>>> import numpy as np
>>> np.set_printoptions(precision=3, suppress=True, linewidth=160, floatmode="fixed")
>>> J = np.loadtxt("m.csv", delimiter=",")
>>> J
array([[0.000, 0.000, 0.000, 1.000, 0.000],
       [0.000, 0.000, 1.000, 0.000, 0.000],
       [0.000, 1.000, 0.000, 0.000, 0.000],
       [1.000, 0.000, 0.000, 0.000, 0.000],
       [0.000, 0.000, 0.000, 0.000, 0.000]])
>>> rk = np.linalg.matrix_rank(J)
>>> rk
np.int64(4)
>>> N = np.linalg.svd(J)[2][rk:].T
>>> J @ N
array([[0.000],
       [0.000],
       [0.000],
       [0.000],
       [0.000]])
>>> N[:, 0] / N[np.abs(N[:, 0]).round(6).argmax(), 0]
array([0.000, 0.000, 0.000, 0.000, 1.000])
>>> Uu, s, vt = np.linalg.svd(J)
>>> s
array([1.000, 1.000, 1.000, 1.000, 0.000])
>>> np.argmax(s[:-1] / (s[1:] + 1e-6)) + 1
np.int64(4)
>>> A2 = Uu[:, :4] @ np.diag(s[:4]) @ vt[:4]
>>> round(np.linalg.norm(J - A2, 2), 3), s[4]
(np.float64(0.0), np.float64(0.0))
>>> Uu, s, vt = np.linalg.svd(J)
>>> V = vt[:(s > 1e-8).sum()]
>>> rng = np.random.default_rng(505)
>>> vec = J[0] + 5 * J[3] + rng.integers(2) * np.eye(5)[3]
>>> vec
array([5.000, 0.000, 0.000, 2.000, 0.000])
>>> np.allclose(V.T @ V @ vec, vec)
True
>>> np.diag(V.T @ V)
array([1.000, 1.000, 1.000, 1.000, 0.000])
>>> V.T @ V
array([[1.000, 0.000, 0.000, 0.000, 0.000],
       [0.000, 1.000, 0.000, 0.000, 0.000],
       [0.000, 0.000, 1.000, 0.000, 0.000],
       [0.000, 0.000, 0.000, 1.000, 0.000],
       [0.000, 0.000, 0.000, 0.000, 0.000]])
>>> [round(float(x), 3) for x in np.linalg.svd(J, compute_uv=False)[:3]]
[1.0, 1.0, 1.0]
>>> round(float(np.linalg.norm(J, 2) / np.linalg.norm(J)), 3)
0.5
>>> np.linalg.cond(J) > 100
np.True_
>>> np.unique(J.round(6), axis=0).shape
(5, 5)
>>> np.abs(np.diag(np.linalg.qr(J)[1])) > 1e-9
array([ True,  True,  True,  True, False])
>>> round(float(np.trace(np.linalg.pinv(J) @ J)), 3)
4.0
>>> A2 = np.array([[3, 2, 5, 2, -5, -2, 0],
...     [1, 6, -7, -9, -1, -2, 2],
...     [0, -2, -8, 1, -2, 4, 1],
...     [-9, -3, -5, -9, 0, -5, 7],
...     [0, -4, -2, 4, -4, 2, -3],
...     [-4, 8, -5, 3, 0, 5, -7],
...     [7, 2, 8, 8, -9, 7, -3]])
>>> feats = np.triu(A2, 1)
>>> feats
array([[ 0,  2,  5,  2, -5, -2,  0],
       [ 0,  0, -7, -9, -1, -2,  2],
       [ 0,  0,  0,  1, -2,  4,  1],
       [ 0,  0,  0,  0,  0, -5,  7],
       [ 0,  0,  0,  0,  0,  2, -3],
       [ 0,  0,  0,  0,  0,  0, -7],
       [ 0,  0,  0,  0,  0,  0,  0]])
>>> # null space of dimension 2
>>> np.argwhere(np.triu(J))
array([[0, 3],
       [1, 2]])
>>> J.sum(axis=0)
array([1.000, 1.000, 1.000, 1.000, 0.000])
>>> np.trace(J @ J @ J) // 6
np.float64(0.0)
>>> L = np.diag(J.sum(axis=1)) - J
>>> np.linalg.matrix_rank(L)
np.int64(2)
>>> L @ np.ones(5)
array([0.000, 0.000, 0.000, 0.000, 0.000])
>>> L
array([[ 1.000,  0.000,  0.000, -1.000,  0.000],
       [ 0.000,  1.000, -1.000,  0.000,  0.000],
       [ 0.000, -1.000,  1.000,  0.000,  0.000],
       [-1.000,  0.000,  0.000,  1.000,  0.000],
       [ 0.000,  0.000,  0.000,  0.000,  0.000]])
